>>> import numpy as np
>>> from numpy import linalg as LA
>>> np.set_printoptions(suppress=True, linewidth=140)
>>> arr = np.loadtxt("block14.csv", delimiter=",")
>>> arr
array([[ -1.2,   0.3,   0.7,  -0.7,  -3. ,  22. ,  -1. ,  -0.3,  -0.2,   0.1,   0. ],
       [ -1. ,  -0.1,  -0.7,   0.1,   1.4,  -6. ,  -2.1,   1.3,   0.3,  -0.2,   0.7],
       [  0.3,   1.6,   0.3,   1.1,  -0.9,  16. ,  -0.4,   0.6,  -0.9,  -0.2,   0.7],
       [ -1.4,  -0.7,  -2. ,   2. ,   0.3,  -8. ,  -0.2,   1.1,   0.6,   0.9,  -1.5],
       [  0.3,   0.3,   0.7,   1.5,   0.6,  22. ,   1.4,  -0.7,  -0.7,   0.3,   1.1],
       [ -0.4,  -0.6,   0.9,  -1.1,  -0.1,  36. ,   1.1,  -1.1,  -0.5,  -1.2,   0.6],
       [  0.8,   0.3,  -2. ,   0.4,  -0.6,   0. ,   0.1,   0.4,  -0.3,   0.9,   1.3],
       [ -0.2,   0.4,  -0.6,   0.3,  -1. ,  36. ,   1.2,   0.5,  -0.2,  -1. ,  -1.3],
       [ -0.5,   0.4,   0.5,   0.9,   0.9,  -2. ,   1. ,   0.9,  -0.5,  -0.3,  -0.2],
       [ -1.1,   0.2,   0.9,  -1. ,   0. ,  24. ,  -0.9,   0.4,   0.4,   1.2,  -1.6],
       [ -0.6,   1.1,   0.3,   0.2,  -0.7, -10. ,  -0.8,   2.1,  -0.2,   0. ,  -0.2],
       [  1.5,   0.3,  -1.1,   2.3,   0.1,  12. ,   1.3,   3. ,   0.3,  -0.9,  -1.3],
       [ -0.7,  -0.2,   0.4,   0.6,  -0.8,  32. ,  -0.3,  -1. ,   1.3,  -0.2,  -0.7],
       [ -1.1,   1.2,  -0.4,  -0.3,   0. , -10. ,  -1.3,   0.4,   0.4,  -0.6,   1.4]])
>>> r0, v = arr[2], arr[13]
>>> r0 @ r0
np.float64(262.62)
>>> p = (r0 @ v) / (r0 @ r0) * r0
>>> np.round((v - p) @ r0, 3)
np.float64(0.0)
>>> rng = np.random.default_rng(75)
>>> M2 = arr + rng.integers(-2, 3, (14, 1)) @ rng.integers(-2, 3, (1, 11))
>>> M2.round(3)
array([[ -0.2,   2.3,   1.7,   1.3,  -5. ,  20. ,   0. ,  -0.3,  -2.2,   2.1,   0. ],
       [ -2. ,  -2.1,  -1.7,  -1.9,   3.4,  -4. ,  -3.1,   1.3,   2.3,  -2.2,   0.7],
       [ -0.7,  -0.4,  -0.7,  -0.9,   1.1,  18. ,  -1.4,   0.6,   1.1,  -2.2,   0.7],
       [ -3.4,  -4.7,  -4. ,  -2. ,   4.3,  -4. ,  -2.2,   1.1,   4.6,  -3.1,  -1.5],
       [  2.3,   4.3,   2.7,   5.5,  -3.4,  18. ,   3.4,  -0.7,  -4.7,   4.3,   1.1],
       [  0.6,   1.4,   1.9,   0.9,  -2.1,  34. ,   2.1,  -1.1,  -2.5,   0.8,   0.6],
       [ -0.2,  -1.7,  -3. ,  -1.6,   1.4,   2. ,  -0.9,   0.4,   1.7,  -1.1,   1.3],
       [  0.8,   2.4,   0.4,   2.3,  -3. ,  34. ,   2.2,   0.5,  -2.2,   1. ,  -1.3],
       [  0.5,   2.4,   1.5,   2.9,  -1.1,  -4. ,   2. ,   0.9,  -2.5,   1.7,  -0.2],
       [  0.9,   4.2,   2.9,   3. ,  -4. ,  20. ,   1.1,   0.4,  -3.6,   5.2,  -1.6],
       [ -1.6,  -0.9,  -0.7,  -1.8,   1.3,  -8. ,  -1.8,   2.1,   1.8,  -2. ,  -0.2],
       [  2.5,   2.3,  -0.1,   4.3,  -1.9,  10. ,   2.3,   3. ,  -1.7,   1.1,  -1.3],
       [  0.3,   1.8,   1.4,   2.6,  -2.8,  30. ,   0.7,  -1. ,  -0.7,   1.8,  -0.7],
       [  0.9,   5.2,   1.6,   3.7,  -4. , -14. ,   0.7,   0.4,  -3.6,   3.4,   1.4]])
>>> np.abs(M2 - arr).sum(axis=1)
array([15., 15., 15., 30., 30., 15., 15., 15., 15., 30., 15., 15., 15., 30.])
>>> mat = np.loadtxt("x.csv", delimiter=",")
>>> mat
array([[ 2., -2., -4., -6.,  1., -1.,  2.,  0., -2.,  1.,  1.,  4.,  4.],
       [-2., -6.,  6., -5., -6., -5., -2.,  1., -3., -1.,  0., -2.,  1.],
       [-4.,  6.,  0.,  3.,  0.,  0., -3.,  2., -5.,  1.,  6., -1.,  0.],
       [-6., -5.,  3., -2.,  0., -1., -1.,  0., -2., -4.,  0., -2.,  3.],
       [ 1., -6.,  0.,  0.,  4., -5., -2.,  1.,  1., -2.,  0., -6.,  1.],
       [-1., -5.,  0., -1., -5., -4.,  0., -3.,  0.,  0., -4.,  0.,  2.],
       [ 2., -2., -3., -1., -2.,  0., -6.,  0.,  3., -6., -4., -5.,  3.],
       [ 0.,  1.,  2.,  0.,  1., -3.,  0., -6., -3.,  1., -2., -1.,  3.],
       [-2., -3., -5., -2.,  1.,  0.,  3., -3.,  6., -6., -4., -3.,  3.],
       [ 1., -1.,  1., -4., -2.,  0., -6.,  1., -6., -2.,  1.,  4., -3.],
       [ 1.,  0.,  6.,  0.,  0., -4., -4., -2., -4.,  1., -4.,  0.,  3.],
       [ 4., -2., -1., -2., -6.,  0., -5., -1., -3.,  4.,  0.,  4.,  3.],
       [ 4.,  1.,  0.,  3.,  1.,  2.,  3.,  3.,  3., -3.,  3.,  3., -4.]])
>>> O, R = LA.qr(mat)
>>> round(float(np.trace(O @ O.T)), 3)
13.0
>>> np.allclose(R.T @ R, mat.T @ mat)
True
>>> try:
...     LA.cholesky(mat)
... except LA.LinAlgError as e:
...     print("failed:", e)
... 
failed: Matrix is not positive definite
>>> round(LA.eigvalsh(mat).min(), 3)
np.float64(-22.029)
>>> np.all(LA.eigvalsh(mat) > 0)
np.False_
>>> LA.determinant(mat)
Traceback (most recent call last):
  File "<python-input-21>", line 1, in <module>
    LA.determinant(mat)
    ^^^^^^^^^^^^^^
AttributeError: module 'numpy.linalg' has no attribute 'determinant'
>>> round(np.abs(LA.eigvals(mat)).max(), 3)
np.float64(22.029)
>>> W1 = np.array([[0, 3],
...     [3, 1],
...     [1, 2],
...     [3, 3],
...     [0, 3],
...     [2, 2],
...     [2, 1],
...     [0, 3],
...     [1, 2],
...     [0, 0],
...     [0, 0],
...     [3, 1],
...     [3, 1]])
>>> beta = np.array([2, 1])
>>> H = np.maximum(mat @ W1 + beta, 0)
>>> H
array([[ 0.,  0.],
       [ 0.,  0.],
       [15.,  0.],
       [ 0.,  0.],
       [ 0.,  0.],
       [ 0.,  0.],
       [ 0.,  0.],
       [ 4.,  0.],
       [ 0.,  0.],
       [ 0.,  0.],
       [ 0.,  0.],
       [ 0.,  0.],
       [24., 47.]])
>>> LA.matrix_rank(H)
np.int64(2)
>>> np.round((H > 0).mean(axis=0), 3)
array([0.231, 0.077])
>>> W2 = np.array([[0, -1, 1], [-2, -2, -1]])
>>> H @ W2
array([[   0.,    0.,    0.],
       [   0.,    0.,    0.],
       [   0.,  -15.,   15.],
       [   0.,    0.,    0.],
       [   0.,    0.,    0.],
       [   0.,    0.,    0.],
       [   0.,    0.,    0.],
       [   0.,   -4.,    4.],
       [   0.,    0.,    0.],
       [   0.,    0.,    0.],
       [   0.,    0.,    0.],
       [   0.,    0.,    0.],
       [ -94., -118.,  -23.]])
>>> W1 @ W2
array([[-6, -6, -3],
       [-2, -5,  2],
       [-4, -5, -1],
       [-6, -9,  0],
       [-6, -6, -3],
       [-4, -6,  0],
       [-2, -4,  1],
       [-6, -6, -3],
       [-4, -5, -1],
       [ 0,  0,  0],
       [ 0,  0,  0],
       [-2, -5,  2],
       [-2, -5,  2]])
>>> Uu, sigma, Vt = LA.svd(mat, full_matrices=False)
>>> (sigma > 1e-8).sum()
np.int64(13)
>>> np.round(np.cumsum(sigma ** 2) / np.sum(sigma ** 2), 3)
array([0.298, 0.535, 0.659, 0.749, 0.824, 0.885, 0.931, 0.964, 0.976, 0.987, 0.996, 1.   , 1.   ])
>>> np.round(sigma / sigma[0], 3)
array([1.   , 0.892, 0.643, 0.552, 0.501, 0.45 , 0.397, 0.329, 0.2  , 0.195, 0.173, 0.116, 0.03 ])
>>> X = np.load("w.npy")
>>> X
array([[ 4.142, -0.483,  6.903,  8.234,  4.801],
       [ 5.285,  0.757,  5.821,  9.573,  6.109],
       [ 7.657,  0.245,  4.223,  9.854,  5.221],
       [ 5.453, -1.022,  6.47 ,  7.247,  5.8  ],
       [ 3.77 , -0.111,  8.356, 10.757,  5.52 ],
       [ 5.802, -0.151,  5.968,  8.068,  6.504],
       [ 5.011,  1.714,  6.013, 10.134,  3.52 ],
       [ 4.162, -0.047,  5.372, 10.088,  6.048],
       [ 6.41 ,  0.431,  6.197,  9.83 ,  7.776],
       [ 6.565, -0.039,  7.283,  6.975,  6.368],
       [ 4.81 ,  0.266,  4.671,  8.732,  6.52 ],
       [ 4.892,  0.283,  4.333,  6.778,  7.077],
       [ 4.286,  0.712,  6.045,  8.606,  7.391],
       [ 6.839, -0.174,  6.348,  9.872,  6.942],
       [ 7.444, -0.133,  6.431, 10.042,  5.149],
       [ 7.923,  0.463,  6.142,  8.967,  6.672],
       [ 6.786,  0.608,  6.678,  8.308,  5.568],
       [ 4.214,  1.203,  5.436,  9.729,  5.895],
       [ 5.187, -0.83 ,  5.099,  9.165,  4.09 ],
       [ 4.364, -2.121,  4.465,  9.083,  7.246],
       [ 6.832,  0.263,  6.563,  7.638,  6.937],
       [ 3.876, -0.469,  6.424,  8.946,  5.771],
       [ 5.797,  1.727,  6.479,  8.658,  7.495],
       [ 6.11 ,  1.37 ,  7.504,  9.145,  5.425],
       [ 5.059,  0.933,  6.294,  9.22 ,  6.061],
       [ 6.651,  0.561,  8.104,  7.847,  5.115],
       [ 5.338,  0.065,  5.882,  7.844,  5.842],
       [ 6.155,  0.631,  8.216,  9.051,  4.385],
       [ 5.242, -0.217,  7.371,  9.793,  5.172],
       [ 7.317,  0.883,  5.711,  8.795,  6.449],
       [ 7.219, -0.101,  6.382,  9.29 ,  5.065],
       [ 6.283, -0.624,  5.441, 10.638,  5.059],
       [ 6.066,  1.989,  7.178, 10.26 ,  6.811],
       [ 4.986,  1.777,  4.747,  8.386,  5.785]])
>>> dist = LA.norm(X[:, None] - X[None], axis=-1)
>>> (dist + 1e9 * np.eye(34)).round(6).argmin(axis=1)
array([21, 24, 31, 26, 28, 26, 17, 17, 13, 20,  1, 10, 24,  8, 30, 29, 30,  1, 31, 10,  9,  0, 12, 27,  1, 27,  5, 23, 27, 15, 14, 14, 23,
       10])
>>> np.flatnonzero(dist[7] < dist.mean() / 2)
array([ 7, 17])
>>> x = np.array([5, 0, 4, 2, 2])
>>> target = X @ x
>>> beta, lr = np.zeros(5), 1 / LA.norm(X, 2) ** 2
>>> for i in range(200):
...     beta -= lr * X.T @ (X @ beta - target)
...     if i % 50 == 0: print(i, round(LA.norm(X @ beta - target), 3))
... 
0 22.2
50 15.963
100 11.497
150 8.297
>>> beta.round(3)
array([4.37 , 0.171, 3.609, 2.544, 2.183])
>>> feats = np.loadtxt("layer2.csv", delimiter=",")
>>> feats
array([[0., 3., 2., 0., 2., 3., 0., 3., 2., 5., 4., 3.],
       [0., 0., 2., 0., 4., 5., 2., 3., 5., 0., 4., 2.],
       [0., 0., 0., 0., 0., 4., 5., 1., 4., 5., 1., 5.],
       [0., 0., 0., 0., 1., 2., 4., 1., 3., 0., 1., 2.],
       [0., 0., 0., 0., 0., 0., 2., 0., 1., 3., 4., 1.],
       [0., 0., 0., 0., 0., 0., 5., 5., 2., 2., 5., 1.],
       [0., 0., 0., 0., 0., 0., 0., 3., 3., 0., 2., 1.],
       [0., 0., 0., 0., 0., 0., 0., 0., 0., 0., 2., 3.],
       [0., 0., 0., 0., 0., 0., 0., 0., 0., 2., 2., 4.],
       [0., 0., 0., 0., 0., 0., 0., 0., 0., 0., 1., 0.],
       [0., 0., 0., 0., 0., 0., 0., 0., 0., 0., 0., 3.],
       [0., 0., 0., 0., 0., 0., 0., 0., 0., 0., 0., 0.]])
>>> rk = LA.matrix_rank(feats)
>>> rk
np.int64(10)
>>> null = LA.svd(feats)[2][rk:].T
>>> [int(LA.matrix_rank(np.delete(feats, i, axis=0))) for i in range(12)]
[9, 9, 9, 9, 9, 9, 9, 10, 9, 10, 10, 10]
>>> LA.matrix_rank(feats.T @ feats), LA.matrix_rank(feats @ feats.T)
(np.int64(10), np.int64(10))
>>> np.round(null @ null.T, 3) + 0
array([[1., 0., 0., 0., 0., 0., 0., 0., 0., 0., 0., 0.],
       [0., 0., 0., 0., 0., 0., 0., 0., 0., 0., 0., 0.],
       [0., 0., 0., 0., 0., 0., 0., 0., 0., 0., 0., 0.],
       [0., 0., 0., 1., 0., 0., 0., 0., 0., 0., 0., 0.],
       [0., 0., 0., 0., 0., 0., 0., 0., 0., 0., 0., 0.],
       [0., 0., 0., 0., 0., 0., 0., 0., 0., 0., 0., 0.],
       [0., 0., 0., 0., 0., 0., 0., 0., 0., 0., 0., 0.],
       [0., 0., 0., 0., 0., 0., 0., 0., 0., 0., 0., 0.],
       [0., 0., 0., 0., 0., 0., 0., 0., 0., 0., 0., 0.],
       [0., 0., 0., 0., 0., 0., 0., 0., 0., 0., 0., 0.],
       [0., 0., 0., 0., 0., 0., 0., 0., 0., 0., 0., 0.],
       [0., 0., 0., 0., 0., 0., 0., 0., 0., 0., 0., 0.]])
>>> J = np.loadtxt("case16.csv", delimiter=",")
>>> J.round(3)
array([[ 0.983,  0.085, -0.085,  0.119, -0.051,  0.051],
       [ 0.085,  0.576,  0.424, -0.593,  0.254, -0.254],
       [-0.085,  0.424,  0.576,  0.593, -0.254,  0.254],
       [ 0.119, -0.593,  0.593,  0.169,  0.356, -0.356],
       [-0.051,  0.254, -0.254,  0.356,  0.847,  0.153],
       [ 0.051, -0.254,  0.254, -0.356,  0.153,  0.847]])
>>> r0, v = X[13], X[26]
>>> np.round(r0 @ v, 3)
np.float64(191.825)
>>> np.round(r0 @ r0, 3)
np.float64(232.747)
>>> p = (r0 @ v) / (r0 @ r0) * r0
>>> LA.matrix_rank(np.outer(r0, v))
np.int64(1)
>>> round(float((v - p) @ r0), 3)
0.0
>>> np.round(v - p, 3)
array([-0.299,  0.208,  0.65 , -0.292,  0.121])
>>> p.round(3)
array([ 5.637, -0.143,  5.232,  8.136,  5.721])
>>> round(float(LA.norm(r0 + v) ** 2 + LA.norm(r0 - v) ** 2), 3)
783.001
>>> M2 = J + rng.integers(-2, 3, (6, 1)) @ rng.integers(-2, 3, (1, 6))
>>> M2.round(3)
array([[-3.017,  4.085, -4.085,  4.119, -4.051,  0.051],
       [ 0.085,  0.576,  0.424, -0.593,  0.254, -0.254],
       [-4.085,  4.424, -3.424,  4.593, -4.254,  0.254],
       [ 2.119, -2.593,  2.593, -1.831,  2.356, -0.356],
       [ 3.949, -3.746,  3.746, -3.644,  4.847,  0.153],
       [ 2.051, -2.254,  2.254, -2.356,  2.153,  0.847]])
>>> LA.matrix_rank(M2 - J, tol=1e-8)
np.int64(1)
>>> np.abs(M2 - J).sum(axis=1)
array([20.,  0., 20., 10., 20., 10.])
>>> np.round(M2 - J, 3)
array([[-4.,  4., -4.,  4., -4.,  0.],
       [ 0.,  0.,  0.,  0.,  0.,  0.],
       [-4.,  4., -4.,  4., -4.,  0.],
       [ 2., -2.,  2., -2.,  2.,  0.],
       [ 4., -4.,  4., -4.,  4.,  0.],
       [ 2., -2.,  2., -2.,  2.,  0.]])
>>> np.round(LA.pinv(J), 3)
array([[ 0.983,  0.085, -0.085,  0.119, -0.051,  0.051],
       [ 0.085,  0.576,  0.424, -0.593,  0.254, -0.254],
       [-0.085,  0.424,  0.576,  0.593, -0.254,  0.254],
       [ 0.119, -0.593,  0.593,  0.169,  0.356, -0.356],
       [-0.051,  0.254, -0.254,  0.356,  0.847,  0.153],
       [ 0.051, -0.254,  0.254, -0.356,  0.153,  0.847]])
>>> np.round(J @ J.T, 3) + 0
array([[1., 0., 0., 0., 0., 0.],
       [0., 1., 0., 0., 0., 0.],
       [0., 0., 1., 0., 0., 0.],
       [0., 0., 0., 1., 0., 0.],
       [0., 0., 0., 0., 1., 0.],
       [0., 0., 0., 0., 0., 1.]])
>>> M = np.loadtxt("arr.csv", delimiter=",")
>>> M
array([[ 0.7, -1.5,  1. , -1.3, -2.1, -1.7],
       [-0.8,  0. ,  0.2,  1. , -4.2, -0.4],
       [ 0.2, -0.2, -0.3, -1.5,  3.6, -0.9],
       [ 0.8,  0.8,  1.4,  1. ,  3. ,  1.2],
       [ 1.4, -0.2,  0.1,  1.3,  0.6,  1.8],
       [ 2.8,  0.1,  0.2, -1.1,  1.2, -0.1],
       [-0.5, -0.2,  1. , -0.8, -1.8,  1.2],
       [-1. ,  0.6,  1.9,  0.2,  3.9, -0.1]])
>>> M2 = np.c_[M[:, :5] @ np.array([[1, 0, 1, 2, -1],
...     [-1, 2, 0, 0, -2],
...     [0, 2, 2, 1, 0],
...     [1, -1, -2, 1, 1],
...     [-2, 1, -2, 0, 0]]), np.array([-5, 5, 0, 4, -2, -3, -2, 1])]
>>> M2.round(3) + 0
array([[ 5.1, -1.8,  9.5,  1.1,  1. , -5. ],
       [ 8.6, -4.8,  6. , -0.4,  1.8,  5. ],
       [-8.3,  4.1, -4.6, -1.4, -1.3,  0. ],
       [-5. ,  6.4, -4.4,  4. , -1.4,  4. ],
       [ 1.7, -0.9, -2.2,  4.2,  0.3, -2. ],
       [-0.8,  2.9,  3. ,  4.7, -4.1, -3. ],
       [ 2.5,  0.6,  6.7, -0.8,  0.1, -2. ],
       [-9.2,  8.7, -5.4,  0.1,  0. ,  1. ]])
>>> np.round(LA.norm(LA.qr(M)[0].T @ M2, axis=0) ** 2 / ((M2 ** 2).sum(axis=0) + 1e-12), 3)
array([1.   , 1.   , 1.   , 1.   , 1.   , 0.801])
>>> LA.matrix_rank(M2)
np.int64(6)
>>> np.round(LA.norm(M2 - M @ LA.lstsq(M, M2)[0], axis=0), 3) + 0
array([0.   , 0.   , 0.   , 0.   , 0.   , 4.089])
